$ python3 -q
>>> import numpy as np
>>> np.set_printoptions(suppress=True, linewidth=200)
>>> rnd = lambda a: np.round(a, 2) + 0
>>> W0 = np.array([[4.0, -1.0, 0.0, 0.0, 0.0],
...     [-1.0, -1.0, -1.0, 0.0, 0.0],
...     [0.0, -1.0, 4.0, -1.0, 0.0],
...     [0.0, 0.0, -1.0, -3.0, -1.0],
...     [0.0, 0.0, 0.0, -1.0, 5.0]])
>>> W0
array([[ 4., -1.,  0.,  0.,  0.],
       [-1., -1., -1.,  0.,  0.],
       [ 0., -1.,  4., -1.,  0.],
       [ 0.,  0., -1., -3., -1.],
       [ 0.,  0.,  0., -1.,  5.]])
>>> # equal to its transpose
>>> np.all(np.linalg.eigvalsh(W0) > 0)
np.False_
>>> np.allclose(W0 @ W0.T, W0.T @ W0)
True
>>> assert W0 == W0.T
Traceback (most recent call last):
  File "<python-input-8>", line 1, in <module>
    assert W0 == W0.T
           ^^^^^^^^^^
ValueError: The truth value of an array with more than one element is ambiguous. Use a.any() or a.all()
>>> rnd(np.linalg.det(W0))
np.float64(409.0)
>>> np.linalg.determinant(W0)
Traceback (most recent call last):
  File "<python-input-10>", line 1, in <module>
    np.linalg.determinant(W0)
    ^^^^^^^^^^^^^^^^^^^^^
AttributeError: module 'numpy.linalg' has no attribute 'determinant'
>>> rnd(np.abs(np.linalg.eigvals(W0)).max())
np.float64(5.14)
>>> ev, vecs = np.linalg.eigh(W0)
>>> x = np.array([3, -2, 1, 3, -3])
>>> x @ W0 @ x
np.float64(82.0)
>>> print((np.sign(vecs[:, -1].round(6)) == np.sign(vecs[0, -1].round(6))).astype(int))
[1 0 1 0 1]
>>> print(np.abs(W0).sum(axis=1).max(), rnd(np.abs(ev).max()))
6.0 5.14
>>> print(rnd(np.linalg.eigvalsh(W0[1:, 1:])))
[-3.27 -1.18  4.3   5.14]
>>> np.einsum("ii->", W0)
np.float64(9.0)
>>> rnd(np.linalg.eigvals(W0))
array([-1.36, -3.27,  4.05,  4.43,  5.14])
>>> rnd(np.poly(W0))
array([   1.,   -9.,    3.,  132., -154., -409.])
>>> ev, vecs = np.linalg.eigh(W0)
>>> rnd(vecs.T @ W0 @ vecs)
array([[-3.27,  0.  ,  0.  ,  0.  ,  0.  ],
       [ 0.  , -1.36,  0.  ,  0.  ,  0.  ],
       [ 0.  ,  0.  ,  4.05,  0.  ,  0.  ],
       [ 0.  ,  0.  ,  0.  ,  4.43,  0.  ],
       [ 0.  ,  0.  ,  0.  ,  0.  ,  5.14]])
>>> rnd(np.abs(vecs[:, -1]))
array([0.02, 0.03, 0.15, 0.14, 0.98])
>>> rnd(vecs @ np.diag(ev) @ vecs.T)
array([[ 4., -1.,  0.,  0.,  0.],
       [-1., -1., -1.,  0.,  0.],
       [ 0., -1.,  4., -1.,  0.],
       [ 0.,  0., -1., -3., -1.],
       [ 0.,  0.,  0., -1.,  5.]])
>>> rnd(np.linalg.eigvalsh(W0 + -2 * np.eye(5)))
array([-5.27, -3.36,  2.05,  2.43,  3.14])
>>> np.unique(ev.round(6) + 0, return_counts=True)[1]
array([1, 1, 1, 1, 1])
>>> rnd(np.linalg.svd(W0, compute_uv=False))
array([5.14, 4.43, 4.05, 3.27, 1.36])
>>> (ev > 1e-8).sum(), (ev < -1e-8).sum()
(np.int64(3), np.int64(2))
>>> np.abs(vecs[:, -1]).round(6).argmax()
np.int64(4)
>>> M = np.loadtxt("run0.csv", delimiter=",")
>>> M
array([[  1.1, -11. ,  -2. ,   0.6],
       [  1.4,   5. ,   0. ,  -0.5],
       [  0.9,   1.5,   1.7,  -0.5],
       [  1.7,   0.5,   1.5,  -0.5]])
>>> # column 1 dominates
>>> f, r1 = M[0], M[2]
>>> print(f @ f)
126.57
>>> f @ r1
np.float64(-19.21)
>>> pr = (f @ r1) / (f @ f) * f
>>> print(rnd(r1 - pr))
[ 1.07 -0.17  1.4  -0.41]
>>> rnd((r1 - pr) @ f)
np.float64(0.0)
>>> rnd(pr)
array([-0.17,  1.67,  0.3 , -0.09])
>>> print(np.linalg.matrix_rank(np.outer(f, r1)))
1
>>> U, s, vt = np.linalg.svd(M)
>>> rnd(s)
array([12.4 ,  2.96,  1.78,  0.05])
>>> np.argmax(s[:-1] / (s[1:] + 1e-6)) + 1
np.int64(3)
>>> M2 = U[:, :3] @ np.diag(s[:3]) @ vt[:3]
>>> print(np.linalg.matrix_rank(M, rtol=0.05))
3
>>> rnd(np.linalg.norm(M - M2, 2)), rnd(s[3])
(np.float64(0.05), np.float64(0.05))
>>> rnd(np.abs(M - M2).max())
np.float64(0.03)
>>> np.linalg.matrix_rank(M2)
np.int64(3)
>>> np.linalg.cond(M) > 100
np.True_
>>> print(np.linalg.matrix_rank(M, rtol=0.1))
3
>>> rnd(np.linalg.norm(M, 2) / np.linalg.norm(M))
np.float64(0.96)
>>> round(np.log10(np.linalg.cond(M)))
2
>>> W = np.array([[4, 5], [4, 0], [3, 0], [1, 4]])
>>> beta = np.array([1, 2])
>>> act = np.maximum(M @ W + beta, 0)
>>> print(act)
[[ 0.   9.9]
 [26.1  7. ]
 [15.2  4.5]
 [13.8  8.5]]
>>> (act > 0).mean(axis=0)
array([0.75, 1.  ])
>>> (act > 0).astype(int)
array([[0, 1],
       [1, 1],
       [1, 1],
       [1, 1]])
>>> C = np.array([[-2, -1, 1], [-2, 0, 2]])
>>> (act @ C).round(6).argmax(axis=1)
array([2, 2, 2, 2])
>>> W @ C
array([[-18,  -4,  14],
       [ -8,  -4,   4],
       [ -6,  -3,   3],
       [-10,  -1,   9]])
>>> q = M.astype(float).copy()
>>> for j in range(4):
...     q[:, j] -= q[:, :j] @ (q[:, :j].T @ q[:, j])
...     q[:, j] /= np.linalg.norm(q[:, j])
... 
>>> rnd(q.T @ q)
array([[1., 0., 0., 0.],
       [0., 1., 0., 0.],
       [0., 0., 1., 0.],
       [0., 0., 0., 1.]])
>>> rnd(q)
array([[ 0.42, -0.87, -0.22, -0.15],
       [ 0.53,  0.46, -0.69, -0.18],
       [ 0.34,  0.15,  0.56, -0.74],
       [ 0.65,  0.1 ,  0.41,  0.63]])
>>> data = np.array([[2, 2, 2, 1, 3, 0, 1], [0, 0, 2, 2, 0, 1, 3], [0, 1, 3, 0, 1, 2, 1]])
>>> data[:, 2] = 5 * data[:, 0]
>>> data
array([[ 2,  2, 10,  1,  3,  0,  1],
       [ 0,  0,  0,  2,  0,  1,  3],
       [ 0,  1,  0,  0,  1,  2,  1]])
>>> # column 2 dominates
>>> def softmax(z):
...     e = np.exp(z - z.max(axis=-1, keepdims=True))
...     return e / e.sum(axis=-1, keepdims=True)
... 
>>> rnd(softmax(data[0] + 4))
array([0., 0., 1., 0., 0., 0., 0.])
>>> S = data @ data.T / np.sqrt(7)
>>> print(rnd(softmax(S)))
[[1.   0.   0.  ]
 [0.03 0.94 0.03]
 [0.32 0.22 0.46]]
>>> M2 = data[0, 0] * data[1:] - np.outer(data[1:, 0], data[0])
>>> print(M2)
[[0 0 0 4 0 2 6]
 [0 2 0 0 2 4 2]]
>>> print(data[:, 0] / data[0, 0])
[1. 0. 0.]
>>> f, r1 = data[2], data[1]
>>> f @ r1
np.int64(5)
>>> pr = (f @ r1) / (f @ f) * f
>>> rnd(np.linalg.norm(f + r1) ** 2 + np.linalg.norm(f - r1) ** 2)
np.float64(42.0)
>>> print(rnd(r1 - pr))
[ 0.   -0.71  0.    2.   -0.71 -0.43  2.29]
>>> np.outer(f, r1)
array([[0, 0, 0, 0, 0, 0, 0],
       [0, 0, 0, 2, 0, 1, 3],
       [0, 0, 0, 0, 0, 0, 0],
       [0, 0, 0, 0, 0, 0, 0],
       [0, 0, 0, 2, 0, 1, 3],
       [0, 0, 0, 4, 0, 2, 6],
       [0, 0, 0, 2, 0, 1, 3]])
>>> np.linalg.matrix_rank(np.outer(f, r1))
np.int64(1)
>>> K = np.array([[0, -2, 1, 1, 2, -1, -2, 0],
...     [-2, -2, -2, 0, 2, 2, 1, -2],
...     [1, -1, 1, 1, 2, -1, -2, -2],
...     [-2, 1, -2, -1, 0, 2, 1, 2],
...     [2, -2, 1, -1, -1, -1, 0, 1],
...     [0, -1, 1, 0, 0, -1, -1, -1]])
>>> print(K)
[[ 0 -2  1  1  2 -1 -2  0]
 [-2 -2 -2  0  2  2  1 -2]
 [ 1 -1  1  1  2 -1 -2 -2]
 [-2  1 -2 -1  0  2  1  2]
 [ 2 -2  1 -1 -1 -1  0  1]
 [ 0 -1  1  0  0 -1 -1 -1]]
>>> blk = np.stack([K, -3 * K, K[::-1]])
>>> np.einsum("bij,cij->bc", blk, blk)
array([[  94, -282,  -32],
       [-282,  846,   96],
       [ -32,   96,   94]])
>>> print(blk.shape)
(3, 6, 8)
>>> np.linalg.matrix_rank(blk)
array([6, 6, 6])
>>> (blk @ K.T).shape
(3, 6, 6)
>>> f, r1 = K[4], K[0]
>>> print(f @ r1)
3
>>> pr = (f @ r1) / (f @ f) * f
>>> print(rnd(pr))
[ 0.46 -0.46  0.23 -0.23 -0.23 -0.23  0.    0.23]
>>> rnd(r1 - pr)
array([-0.46, -1.54,  0.77,  1.23,  2.23, -0.77, -2.  , -0.23])
>>> A = np.load("x.npy")
>>> A
array([[  1,  -1,   1,  -1],
       [  1,   0,   0,   0],
       [  1,   1,   1,   1],
       [  1,   2,   4,   8],
       [  1,   3,   9,  27],
       [  1,   4,  16,  64],
       [  1,   5,  25, 125]])
>>> # column 3 dominates
>>> U, s, vt = np.linalg.svd(A)
>>> print(rnd(s))
[146.7    5.8    1.74   1.27]
>>> np.argmax(s[:-1] / (s[1:] + 1e-6)) + 1
np.int64(1)
>>> M2 = U[:, :1] @ np.diag(s[:1]) @ vt[:1]
>>> rnd(np.linalg.norm(A - M2, 2)), rnd(s[1])
(np.float64(5.8), np.float64(5.8))
>>> print(np.linalg.matrix_rank(M2))
1
